>>> import numpy as np
>>> import numpy.linalg as la
>>> np.set_printoptions(precision=1, suppress=True, linewidth=200)
>>> u = np.array([6, -9, 0, -6]) + 0.5
>>> m1 = np.outer(u, u) / (u @ u)
>>> m1.round(1) + 0
array([[ 0.3, -0.4,  0. , -0.2],
       [-0.4,  0.5,  0. ,  0.3],
       [ 0. ,  0. ,  0. ,  0. ],
       [-0.2,  0.3,  0. ,  0.2]])
>>> # applying it twice changes nothing
>>> vec = np.array([3, 3, 3, 2])
>>> (m1 @ vec).argmax()
np.int64(1)
>>> np.round(m1 @ np.ones(4), 1) + 0
array([-0.3,  0.4,  0. ,  0.3])
>>> (m1 * vec).sum(axis=1)
array([-0.7,  0.9, -0.1,  0.6])
>>> np.sign((m1 @ vec).round(6))
array([-1.,  1., -1.,  1.])
>>> la.norm(m1 @ vec) <= la.norm(m1, 2) * la.norm(vec) + 1e-9
np.True_
>>> np.round(m1 @ np.eye(4)[2], 1) + 0
array([0., 0., 0., 0.])
>>> rng = np.random.default_rng(413401)
>>> lab = rng.permutation(4)
>>> lab
array([1, 2, 0, 3])
>>> M2 = m1[lab][:, lab]
>>> round(float(la.det(M2)), 1), round(la.det(m1[lab]), 1)
(0.0, np.float64(0.0))
>>> np.allclose(M2, m1)
False
>>> np.round(np.sort(np.abs(la.eigvals(m1))), 1) + 0
array([0., 0., 0., 1.])
>>> round(float(la.det(m1)), 1)
0.0
>>> np.round((m1 + m1.T) / 2, 1) + 0
array([[ 0.3, -0.4,  0. , -0.2],
       [-0.4,  0.5,  0. ,  0.3],
       [ 0. ,  0. ,  0. ,  0. ],
       [-0.2,  0.3,  0. ,  0.2]])
>>> np.round(la.matrix_power(m1, 2), 1) + 0
array([[ 0.3, -0.4,  0. , -0.2],
       [-0.4,  0.5,  0. ,  0.3],
       [ 0. ,  0. ,  0. ,  0. ],
       [-0.2,  0.3,  0. ,  0.2]])
>>> (m1 - m1.T) / 2
array([[0., 0., 0., 0.],
       [0., 0., 0., 0.],
       [0., 0., 0., 0.],
       [0., 0., 0., 0.]])
>>> np.trace(m1)
np.float64(1.0)
>>> mat = np.array([[0.0, 3.0, -3.0], [0.0, 0.0, 2.0], [0.0, 3.0, 3.0]])
>>> mat
array([[ 0.,  3., -3.],
       [ 0.,  0.,  2.],
       [ 0.,  3.,  3.]])
>>> # rows and columns are dependent
>>> [round(float(x), 1) for x in la.svd(m1, compute_uv=False)[:3]]
[1.0, 0.0, 0.0]
>>> E = np.loadtxt("layer9.csv", delimiter=",")
>>> E
array([[ 21.,  16., -28.],
       [ 24.,   9., -24.],
       [ 24.,  16., -31.]])
>>> O, vecs = la.qr(E[:, :2])[0], la.qr(E[:, 2:])[0]
>>> s = la.svd(O.T @ vecs, compute_uv=False)
>>> np.degrees(np.arccos(s.clip(0, 1)))
array([0.9])
>>> s
array([1.])
>>> round(la.norm(O @ O.T - vecs @ vecs.T, 2), 1)
np.float64(1.0)
>>> data = np.array([[2.0, 0.0, 0.0, 0.0],
...     [0.0, -1.0, 3.0, -3.0],
...     [0.0, -1.0, 0.0, -1.0],
...     [0.0, -1.0, 2.0, -1.0]])
>>> np.sort(la.eigvals(data).real)
array([-1.4, -1.4,  0.8,  2. ])
>>> round(la.det(data), 1)
np.float64(8.0)
>>> (la.matrix_power((data != 0) + (data.T != 0) + np.eye(4), 4) > 0).astype(int)
array([[1, 0, 0, 0],
       [0, 1, 1, 1],
       [0, 1, 1, 1],
       [0, 1, 1, 1]])
